$ python3 -q
>>> import numpy as np
>>> np.set_printoptions(precision=2, suppress=True, linewidth=160, floatmode="fixed")
>>> def rd(a):
...     return np.round(a, 2) + 0
... 
>>> Z = np.sign(np.array([[2, 3, 1], [3, 0, 0], [0, 2, 0]]))
>>> Y = (np.tril(Z, -1) + np.eye(3)) @ (np.triu(Z, 1) + np.eye(3))
>>> evals = np.array([4, 2, 3])
>>> E = np.rint(Y * evals @ np.linalg.inv(Y)) + 0
>>> print(E)
[[ 5.00 -1.00 -1.00]
 [ 3.00  1.00 -1.00]
 [ 1.00 -1.00  3.00]]
>>> G = E.T @ E
>>> print(np.trace(G), (E ** 2).sum())
49.0 49.0
>>> print(np.allclose(G, G.T))
True
>>> vec = np.array([2, -2, -3])
>>> rhs = E @ vec
>>> b, lr = np.zeros(3), 1 / np.linalg.norm(E, 2) ** 2
>>> for i in range(200):
...     b -= lr * E.T @ (E @ b - rhs)
...     if i % 50 == 0: print(i, round(np.linalg.norm(E @ b - rhs), 2))
... 
0 4.95
50 0.42
100 0.06
150 0.01
>>> print(rd(b))
[ 2.00 -2.00 -3.00]
>>> print(rd(np.linalg.cond(E)))
5.1
>>> f = np.array([3, -1, -2, -2, 2])
>>> A = f[np.abs(np.subtract.outer(np.arange(5), np.arange(5)))]
>>> print(A)
[[ 3 -1 -2 -2  2]
 [-1  3 -1 -2 -2]
 [-2 -1  3 -1 -2]
 [-2 -2 -1  3 -1]
 [ 2 -2 -2 -1  3]]
>>> Q, vecs = np.linalg.qr(E[:, :1])[0], np.linalg.qr(E[:, 1:])[0]
>>> sig = np.linalg.svd(Q.T @ vecs, compute_uv=False)
>>> print((sig > 0.9).sum())
0
>>> print(rd(sig))
[0.56]
>>> P = np.triu(np.array([[-5, -5, 4], [-2, -5, 2], [-2, 4, -3]]), 1) + np.eye(3)
>>> Y = P @ E @ np.linalg.inv(P)
>>> print(Y)
[[ -6.00 -40.00 120.00]
 [  5.00  24.00 -63.00]
 [  1.00   4.00  -9.00]]
>>> print(np.linalg.matrix_rank(Y))
3
>>> mat = np.load("data.npy")
>>> print(mat)
[[ 0.44  0.64 -0.60  0.63  0.02  0.55]
 [ 1.33  2.62 -2.88  2.16  0.94  1.81]
 [ 1.11  2.51 -2.72  2.58  1.11  2.53]
 [ 1.82  3.27 -3.30  3.59  2.20  3.55]
 [-0.06  0.71  0.09  0.19 -0.15 -0.14]
 [-1.14 -1.96  1.90 -1.71 -0.90 -2.15]
 [-2.12 -4.37  4.41 -4.22 -1.40 -4.01]
 [ 0.45 -0.11  0.80  0.17 -0.27 -0.06]
 [-0.04 -0.67  0.77 -0.92 -0.09 -1.11]
 [-1.22 -2.85  2.79 -1.96 -0.70 -1.96]
 [ 1.27  3.35 -2.86  3.20  1.72  2.51]
 [ 0.53  1.20 -1.48  1.36  1.09  1.77]
 [ 1.71  2.03 -2.70  2.57  1.02  2.62]
 [-0.74 -1.25  0.99 -1.34 -0.80 -0.77]
 [ 1.49  2.54 -2.82  2.71  1.57  2.25]
 [ 1.60  3.41 -3.14  3.36  1.67  3.33]
 [-1.13 -3.23  2.52 -3.05 -1.47 -2.76]
 [ 0.91  1.37 -1.95  1.55  0.71  0.61]
 [-1.12 -2.37  1.56 -2.09 -1.51 -2.34]
 [ 0.26 -0.45  0.82 -0.23 -0.63 -0.87]
 [-0.03 -1.24  0.92 -1.44 -1.21 -1.70]
 [-0.68 -0.76  1.02 -0.70 -0.06 -0.17]
 [ 1.37  3.44 -2.94  3.38  1.46  3.45]
 [ 0.11  0.32 -0.92  0.82  0.31  0.82]]
>>> vec = np.array([-2, 2, -2, 1, -2, 1])
>>> rhs = mat @ vec
>>> print(rd(np.linalg.solve(mat.T @ mat, mat.T @ rhs)))
[-2.00  2.00 -2.00  1.00 -2.00  1.00]
>>> print(rd(np.linalg.pinv(mat) @ mat))
[[1.00 0.00 0.00 0.00 0.00 0.00]
 [0.00 1.00 0.00 0.00 0.00 0.00]
 [0.00 0.00 1.00 0.00 0.00 0.00]
 [0.00 0.00 0.00 1.00 0.00 0.00]
 [0.00 0.00 0.00 0.00 1.00 0.00]
 [0.00 0.00 0.00 0.00 0.00 1.00]]
>>> rng = np.random.default_rng(91)
>>> rhs = rhs + 0.3 * rng.normal(size=24)
>>> print(rd(rhs))
[  2.78  10.65  10.74  12.09   1.89  -7.56 -18.84  -2.14  -4.84 -11.54  12.35   5.47   9.21  -3.09   9.31  13.43 -11.85   6.11  -6.88  -2.94  -4.78  -2.93
  14.09   3.59]
>>> b, *_ = np.linalg.lstsq(mat, rhs)
>>> print(rd(np.linalg.norm(rhs - mat @ b)))
0.99
>>> print([round(float(np.linalg.norm(np.linalg.solve(mat.T @ mat + lam * np.eye(6), mat.T @ rhs))), 2) for lam in (0, 1, 10, 100)])
[4.5, 3.2, 2.0, 1.62]
>>> print(b.round())
[-2.00  2.00 -2.00  1.00 -2.00  1.00]
>>> Y = np.c_[mat[:, :5] @ np.array([[4, 4, 4, 0, 5],
...     [4, 0, 3, 3, 4],
...     [5, 2, 1, 5, 2],
...     [5, 1, 5, 0, 1],
...     [3, 2, 5, 5, 5]]), np.array([3, 1, 0, -2, -2, 3, -3, 1, 2, -3, 0, -1, 3, 3, 1, -2, 3, -3, -2, -1, -2, 3, 0, -2])]
>>> print(rd(Y))
[[  4.53   1.23   6.33  -0.98   4.29   3.00]
 [ 15.02   3.60  25.80  -1.84  18.23   1.00]
 [ 17.11   3.80  27.70  -0.52  18.28   0.00]
 [ 28.41   8.67  42.74   4.31  30.17  -2.00]
 [  3.55  -0.17   2.18   1.83   2.16  -2.00]
 [-14.15  -4.27 -21.59  -0.88 -15.95   3.00]
 [-29.21  -6.68 -45.28   1.94 -30.48  -3.00]
 [  5.40   3.03   1.77   2.32   2.23   1.00]
 [ -3.86   0.28  -6.45   1.39  -2.71   2.00]
 [-14.23  -2.66 -23.94   1.90 -17.38  -3.00]
 [ 25.34   6.00  36.87   4.35  25.83   0.00]
 [  9.59   2.70  16.49   1.65  11.30  -1.00]
 [ 17.37   6.05  28.18  -2.31  18.94   3.00]
 [-12.11  -3.92 -16.42  -2.80 -12.06   3.00]
 [ 20.28   6.17  32.16   1.37  22.53   1.00]
 [ 26.15   6.82  38.64   2.88  27.07  -2.00]
 [-24.50  -5.47 -34.29  -4.44 -23.93   3.00]
 [  9.25   2.71  17.10  -2.09  11.23  -3.00]
 [-21.14  -6.47 -28.03  -6.86 -21.60  -2.00]
 [  0.30   1.19  -3.79  -0.40  -2.24  -1.00]
 [-11.31  -2.14 -16.17  -5.17 -10.76  -2.00]
 [ -4.34  -1.50  -7.78   2.52  -5.40   3.00]
 [ 25.82   5.90  37.06   2.92  25.41   0.00]
 [  2.15   0.04   6.13  -2.09   2.36  -2.00]]
>>> print(rd(np.linalg.lstsq(mat, Y[:, 0])[0]))
[4.00 4.00 5.00 5.00 3.00 0.00]
>>> print(np.linalg.matrix_rank(np.c_[mat, Y]))
7
>>> print(np.linalg.matrix_rank(Y))
6
>>> G = np.cov(mat, rowvar=False)
>>> print(np.argwhere(np.triu(np.abs(np.corrcoef(mat.T)) > 0.8, 1)))
[[0 1]
 [0 2]
 [0 3]
 [0 4]
 [0 5]
 [1 2]
 [1 3]
 [1 4]
 [1 5]
 [2 3]
 [2 4]
 [2 5]
 [3 4]
 [3 5]
 [4 5]]
>>> print(G.shape)
(6, 6)
>>> print(rd(np.corrcoef(mat[:, 1], mat[:, 3])[0, 1]))
0.99
>>> print(rd(np.linalg.eigvalsh(G)[::-1]))
[22.14  0.21  0.10  0.08  0.07  0.03]
>>> print(rd(np.median(mat, axis=0)))
[ 0.35  0.48 -0.26  0.41 -0.02  0.25]
